$ python -q
>>> import numpy as np
>>> np.set_printoptions(precision=1, suppress=True, linewidth=100, legacy="1.25")
>>> rnd = lambda a: np.round(a, 1) + 0
>>> M = np.load("arr.npy")
>>> M
array([[6., 1., 1., 1., 1., 1.],
       [1., 6., 1., 1., 1., 1.],
       [1., 1., 6., 1., 1., 1.],
       [1., 1., 1., 6., 1., 1.],
       [1., 1., 1., 1., 6., 1.],
       [1., 1., 1., 1., 1., 6.]])
>>> x0 = np.array([0, 2, 1, 1, 2, 1])
>>> (M @ x0).argmax()
1
>>> np.einsum("ij,j->i", M, x0)
array([ 7., 17., 12., 12., 17., 12.])
>>> (M * x0).sum(axis=1)
array([ 7., 17., 12., 12., 17., 12.])
>>> M @ x0
array([ 7., 17., 12., 12., 17., 12.])
>>> rng = np.random.default_rng(93461)
>>> z = rng.permutation(6)
>>> z
array([4, 5, 0, 2, 3, 1])
>>> out = M[z][:, z]
>>> np.allclose(out, M)
True
>>> rnd(np.linalg.det(out)), rnd(np.linalg.det(M[z]))
(34375.0, 34375.0)
>>> print(np.trace(out))
36.0
>>> w, evecs = np.linalg.eigh(M)
>>> x0 = np.array([0, -1, 3, 3, 0, -2])
>>> print(np.abs(M).sum(axis=1).max(), np.abs(w).max())
11.0 11.0
>>> rnd(evecs * np.sqrt(w) @ evecs.T)
array([[2.4, 0.2, 0.2, 0.2, 0.2, 0.2],
       [0.2, 2.4, 0.2, 0.2, 0.2, 0.2],
       [0.2, 0.2, 2.4, 0.2, 0.2, 0.2],
       [0.2, 0.2, 0.2, 2.4, 0.2, 0.2],
       [0.2, 0.2, 0.2, 0.2, 2.4, 0.2],
       [0.2, 0.2, 0.2, 0.2, 0.2, 2.4]])
>>> print(rnd(evecs * np.maximum(w, 0) @ evecs.T))
[[6. 1. 1. 1. 1. 1.]
 [1. 6. 1. 1. 1. 1.]
 [1. 1. 6. 1. 1. 1.]
 [1. 1. 1. 6. 1. 1.]
 [1. 1. 1. 1. 6. 1.]
 [1. 1. 1. 1. 1. 6.]]
>>> x0 @ M @ x0
124.0
>>> m1 = np.load("layer4.npy")
>>> print(m1)
[[0 0 0 0 0 1 0 0 0 0 0 0]
 [0 0 1 0 0 0 0 0 0 0 0 0]
 [0 0 0 0 0 0 0 0 0 0 0 1]
 [0 0 0 0 0 0 0 1 0 0 0 0]
 [0 0 0 0 0 0 1 0 0 0 0 0]
 [0 0 0 0 0 0 0 0 1 0 0 0]
 [0 1 0 0 0 0 0 0 0 0 0 0]
 [1 0 0 0 0 0 0 0 0 0 0 0]
 [0 0 0 0 1 0 0 0 0 0 0 0]
 [0 0 0 0 0 0 0 0 0 0 1 0]
 [0 0 0 0 0 0 0 0 0 1 0 0]
 [0 0 0 1 0 0 0 0 0 0 0 0]]
>>> # 2 groups of indices that never mix
>>> rnd(np.linalg.pinv(m1))
array([[0., 0., 0., 0., 0., 0., 0., 1., 0., 0., 0., 0.],
       [0., 0., 0., 0., 0., 0., 1., 0., 0., 0., 0., 0.],
       [0., 1., 0., 0., 0., 0., 0., 0., 0., 0., 0., 0.],
       [0., 0., 0., 0., 0., 0., 0., 0., 0., 0., 0., 1.],
       [0., 0., 0., 0., 0., 0., 0., 0., 1., 0., 0., 0.],
       [1., 0., 0., 0., 0., 0., 0., 0., 0., 0., 0., 0.],
       [0., 0., 0., 0., 1., 0., 0., 0., 0., 0., 0., 0.],
       [0., 0., 0., 1., 0., 0., 0., 0., 0., 0., 0., 0.],
       [0., 0., 0., 0., 0., 1., 0., 0., 0., 0., 0., 0.],
       [0., 0., 0., 0., 0., 0., 0., 0., 0., 0., 1., 0.],
       [0., 0., 0., 0., 0., 0., 0., 0., 0., 1., 0., 0.],
       [0., 0., 1., 0., 0., 0., 0., 0., 0., 0., 0., 0.]])
>>> rnd(np.linalg.norm(m1, axis=0))
array([1., 1., 1., 1., 1., 1., 1., 1., 1., 1., 1., 1.])
>>> print(m1[:, 2] @ m1[:, 10])
0
